>>> import numpy as np
>>> np.set_printoptions(precision=3, suppress=True, linewidth=100)
>>> def tidy(a):
...     return np.round(a, 3) + 0
... 
>>> M2 = np.array([[0, 2, 0, 0, 1, 1, 1, 3],
...     [2, 3, 2, 0, 0, 3, 0, 3],
...     [2, 3, 1, 0, 0, 2, 3, 2],
...     [0, 0, 0, 0, 1, 3, 3, 0],
...     [0, 3, 1, 2, 2, 0, 3, 1],
...     [3, 2, 0, 2, 0, 2, 2, 3],
...     [3, 2, 1, 0, 3, 3, 1, 0],
...     [1, 1, 2, 2, 0, 0, 0, 3]])
>>> K = np.triu(M2)
>>> print(K)
[[0 2 0 0 1 1 1 3]
 [0 3 2 0 0 3 0 3]
 [0 0 1 0 0 2 3 2]
 [0 0 0 0 1 3 3 0]
 [0 0 0 0 2 0 3 1]
 [0 0 0 0 0 2 2 3]
 [0 0 0 0 0 0 1 0]
 [0 0 0 0 0 0 0 3]]
>>> tidy(np.sort(np.linalg.eigvals(K)))
array([0., 0., 1., 1., 2., 2., 3., 3.])
>>> [round(float(x), 3) for x in np.linalg.svd(K, compute_uv=False)[:3]]
[9.055, 4.969, 3.295]
>>> Uu, sigma, vt = np.linalg.svd(K)
>>> tidy(sigma)
array([9.055, 4.969, 3.295, 2.322, 1.293, 0.637, 0.   , 0.   ])
>>> np.argmax(sigma[:-1] / (sigma[1:] + 1e-6)) + 1
np.int64(6)
>>> M2 = Uu[:, :6] @ np.diag(sigma[:6]) @ vt[:6]
>>> tidy(M2)
array([[0., 2., 0., 0., 1., 1., 1., 3.],
       [0., 3., 2., 0., 0., 3., 0., 3.],
       [0., 0., 1., 0., 0., 2., 3., 2.],
       [0., 0., 0., 0., 1., 3., 3., 0.],
       [0., 0., 0., 0., 2., 0., 3., 1.],
       [0., 0., 0., 0., 0., 2., 2., 3.],
       [0., 0., 0., 0., 0., 0., 1., 0.],
       [0., 0., 0., 0., 0., 0., 0., 3.]])
>>> np.linalg.matrix_rank(K, rtol=0.05)
np.int64(6)
>>> tidy(np.linalg.norm(K - M2, 2)), tidy(sigma[6])
(np.float64(0.0), np.float64(0.0))
>>> tidy(np.abs(K - M2).max())
np.float64(0.0)
>>> x0 = np.array([-2, -8, -3, 3, -8, 9, 5, -9])
>>> (K @ x0).argmax()
np.int64(3)
>>> K @ np.eye(8)[7]
array([3., 3., 2., 0., 1., 3., 0., 3.])
>>> K * x0
array([[  0, -16,   0,   0,  -8,   9,   5, -27],
       [  0, -24,  -6,   0,   0,  27,   0, -27],
       [  0,   0,  -3,   0,   0,  18,  15, -18],
       [  0,   0,   0,   0,  -8,  27,  15,   0],
       [  0,   0,   0,   0, -16,   0,  15,  -9],
       [  0,   0,   0,   0,   0,  18,  10, -27],
       [  0,   0,   0,   0,   0,   0,   5,   0],
       [  0,   0,   0,   0,   0,   0,   0, -27]])
>>> np.einsum("ij,j->i", K, x0)
array([-37, -30,  12,  34, -10,   1,   5, -27])
>>> print(K @ x0)
[-37 -30  12  34 -10   1   5 -27]
>>> W = np.array([[2, 1, 2, 1],
...     [2, 2, 1, 1],
...     [2, 2, 0, 2],
...     [1, 2, 1, 1],
...     [1, 0, 2, 1],
...     [2, 0, 2, 1],
...     [0, 0, 0, 1],
...     [0, 0, 2, 1]])
>>> coef = np.array([1, 3, 2, 1])
>>> act = np.maximum(K @ W + coef, 0)
>>> act
array([[ 8,  7, 14,  9],
       [17, 13, 17, 14],
       [ 7,  5, 10, 10],
       [ 8,  3, 10,  8],
       [ 3,  3,  8,  7],
       [ 5,  3, 12,  8],
       [ 1,  3,  2,  2],
       [ 1,  3,  8,  4]])
>>> W2 = np.array([[2, -3, 1], [1, -2, 3], [3, 0, -1], [-2, -3, 1]])
>>> (act @ W2).round(6).argmax(axis=1)
array([0, 0, 0, 0, 0, 0, 2, 0])
>>> E = np.load("mat.npy")
>>> print(E)
[[-1  2  0 -3 -1  0  0  1 -2]
 [ 2 -1 -1  0  2 -3  1  0 -3]
 [-2 -2  1  0  3 -2 -2 -2 -1]
 [-3 -2  0 -1  0  3  1 -3 -3]
 [-3  2 -2  1 -2 -2 -3  0 -3]]
>>> M2 = np.array([[-2, -3],
...     [-1, -2],
...     [2, 1],
...     [-1, -1],
...     [1, 3],
...     [-3, 3],
...     [-2, 2],
...     [-2, -3],
...     [0, 1]])
>>> np.vstack([E, M2.T]).shape
(7, 9)
>>> np.einsum("ik,kj->ji", E, M2)
array([[  0,   4,  25,   4,   9],
       [ -6,  -9,  15,  31, -19]])
>>> print(M2.T @ E.T)
[[  0   4  25   4   9]
 [ -6  -9  15  31 -19]]
>>> np.einsum("ij->j", E)
array([ -7,  -1,  -2,  -3,   2,  -4,  -3,  -4, -12])
>>> tidy(np.linalg.norm(E, axis=0))
array([5.196, 4.123, 2.449, 3.317, 4.243, 5.099, 3.873, 3.742, 5.657])
>>> tidy(np.linalg.norm(E, axis=1))
array([4.472, 5.385, 5.568, 6.481, 6.633])
>>> np.linalg.norm(E, axis=1).argmax()
np.int64(4)
>>> M = np.loadtxt("block10.csv", delimiter=",")
>>> print(M)
[[ 1.    -3.088  0.1    0.8  ]
 [ 0.9   -2.625 -0.6   -1.5  ]
 [ 0.6   -1.896 -1.1   -0.3  ]
 [ 1.    -3.019 -0.5    0.1  ]
 [ 0.4   -0.987  1.6   -1.7  ]
 [-0.5    1.393  0.1    0.4  ]
 [-2.     6.2   -0.8    0.5  ]
 [ 0.6   -1.753 -0.8    0.1  ]
 [ 0.     0.088 -0.9    0.6  ]
 [-1.     2.948 -1.1    2.5  ]
 [-0.9    2.824 -1.3    2.1  ]
 [ 1.    -3.062  0.4    1.7  ]
 [-0.7    2.01  -0.4    1.4  ]
 [-1.5    4.486 -1.2    1.3  ]
 [ 0.    -0.034 -0.5   -0.4  ]
 [-1.7    5.089 -1.     0.4  ]
 [ 0.5   -1.379  0.5    1.4  ]
 [ 0.6   -1.808 -0.8    1.5  ]
 [-1.1    3.339 -0.4    0.7  ]
 [-0.3    0.993  1.1    0.4  ]
 [-0.5    1.589 -0.2   -0.4  ]
 [ 0.    -0.026  0.7    0.5  ]]
>>> hat = M @ np.linalg.solve(M.T @ M, M.T)
>>> tidy(np.trace(hat))
np.float64(4.0)
>>> feats = np.load("dump.npy")
>>> print(feats)
[[ 0.1    0.6    0.5    0.     0.028]
 [ 1.4   -0.5    1.7   -0.6   -3.242]
 [ 1.6   -0.7   -2.5    0.    -3.201]
 [-0.1   -0.7    1.4    0.4   -0.204]
 [ 0.9    0.4   -0.2   -1.1   -1.681]
 [-1.1    1.    -0.2    0.8    1.581]
 [-1.3    0.     0.6    0.7    2.449]
 [-0.7   -0.6   -0.7    0.     1.655]
 [ 0.8   -0.4   -0.9    0.    -2.489]
 [-2.     0.3    0.2    1.1    3.833]
 [ 0.7   -0.9    0.1   -0.1   -1.324]
 [ 0.2    1.     0.5   -0.4   -0.311]
 [-1.     1.8    0.8   -0.5    1.662]
 [ 1.5    0.1   -1.    -0.8   -3.064]
 [-0.1   -0.1   -1.3   -1.4    0.696]
 [-0.4    0.9   -0.8    2.3    0.793]
 [-1.8    0.6   -0.3   -0.3    3.299]
 [ 0.4   -0.3    0.5   -2.2   -1.077]
 [ 0.8   -1.2    0.     0.7   -2.133]
 [ 0.5   -0.4    0.1   -0.2   -1.327]
 [-0.5    1.5    0.5   -1.6    1.102]
 [ 0.     0.4    0.5    0.4   -0.04 ]
 [-1.4   -0.7    0.4   -0.3    2.769]
 [ 0.3    2.4    0.     1.5   -0.437]
 [-0.9    1.1   -0.4    2.1    1.176]
 [-2.1   -0.2    0.     0.2    4.253]
 [-0.7   -1.2    0.    -2.2    1.876]
 [ 0.2    0.    -0.5    0.7   -0.541]
 [-0.7   -1.8   -1.    -1.5    1.6  ]
 [-0.6   -0.9   -0.7    1.     1.138]
 [-0.6    0.4    0.2    0.5    1.289]
 [-0.4    0.1    0.7   -1.2    0.823]]
>>> hat = feats @ np.linalg.solve(feats.T @ feats, feats.T)
>>> np.linalg.matrix_rank(np.eye(32) - hat)
np.int64(27)
